$ ipython --no-banner

In [1]: import numpy as np

In [2]: np.set_printoptions(precision=2, suppress=True, linewidth=100)

In [3]: other = np.array([[1, 3, 0, 3, 1, 1, 1, -3, 1, -2],
   ...:     [0, -2, 2, 1, 0, -2, -2, 0, 1, 3],
   ...:     [1, 3, -2, 0, -3, -1, 1, -3, -3, -3],
   ...:     [1, 2, -1, -2, 3, -2, 2, -3, -3, 2],
   ...:     [1, 3, -3, -3, 2, 2, 3, -3, -1, 1],
   ...:     [-2, 2, -3, -3, -1, 2, 1, 0, -1, 1],
   ...:     [-3, -2, 1, -2, 1, -2, 1, 2, 0, 0],
   ...:     [-3, -3, -3, -1, -1, 1, 3, -1, 1, -2],
   ...:     [-1, 2, 3, 3, 3, -3, -1, 1, -3, 0],
   ...:     [3, 3, -1, 0, 3, 1, -3, 1, -2, 1]])

In [4]: data = np.triu(other, 1)

In [5]: print(data)
[[ 0  3  0  3  1  1  1 -3  1 -2]
 [ 0  0  2  1  0 -2 -2  0  1  3]
 [ 0  0  0  0 -3 -1  1 -3 -3 -3]
 [ 0  0  0  0  3 -2  2 -3 -3  2]
 [ 0  0  0  0  0  2  3 -3 -1  1]
 [ 0  0  0  0  0  0  1  0 -1  1]
 [ 0  0  0  0  0  0  0  2  0  0]
 [ 0  0  0  0  0  0  0  0  1 -2]
 [ 0  0  0  0  0  0  0  0  0  0]
 [ 0  0  0  0  0  0  0  0  0  0]]

In [6]: # null space of dimension 2

In [7]: t = np.radians(90)

In [8]: Rm = np.eye(10)

In [9]: Rm[3, 3] = Rm[8, 8] = np.cos(t)

In [10]: Rm[3, 8], Rm[8, 3] = -np.sin(t), np.sin(t)

In [11]: print(Rm.round(2) + 0)
[[ 1.  0.  0.  0.  0.  0.  0.  0.  0.  0.]
 [ 0.  1.  0.  0.  0.  0.  0.  0.  0.  0.]
 [ 0.  0.  1.  0.  0.  0.  0.  0.  0.  0.]
 [ 0.  0.  0.  0.  0.  0.  0.  0. -1.  0.]
 [ 0.  0.  0.  0.  1.  0.  0.  0.  0.  0.]
 [ 0.  0.  0.  0.  0.  1.  0.  0.  0.  0.]
 [ 0.  0.  0.  0.  0.  0.  1.  0.  0.  0.]
 [ 0.  0.  0.  0.  0.  0.  0.  1.  0.  0.]
 [ 0.  0.  0.  1.  0.  0.  0.  0.  0.  0.]
 [ 0.  0.  0.  0.  0.  0.  0.  0.  0.  1.]]

In [12]: other = data @ Rm.T

In [13]: print(np.round(np.linalg.det(Rm), 2), np.trace(Rm))
1.0 8.0

In [14]: print(np.abs(other - data).max(axis=0))
[0. 0. 0. 4. 0. 0. 0. 0. 3. 0.]

In [15]: print(np.linalg.svd(data, compute_uv=False), np.linalg.svd(other, compute_uv=False))
[8.29 6.56 5.35 4.25 3.03 1.62 0.85 0.15 0.   0.  ] [8.29 6.56 5.35 4.25 3.03 1.62 0.85 0.15 0.   0.  ]
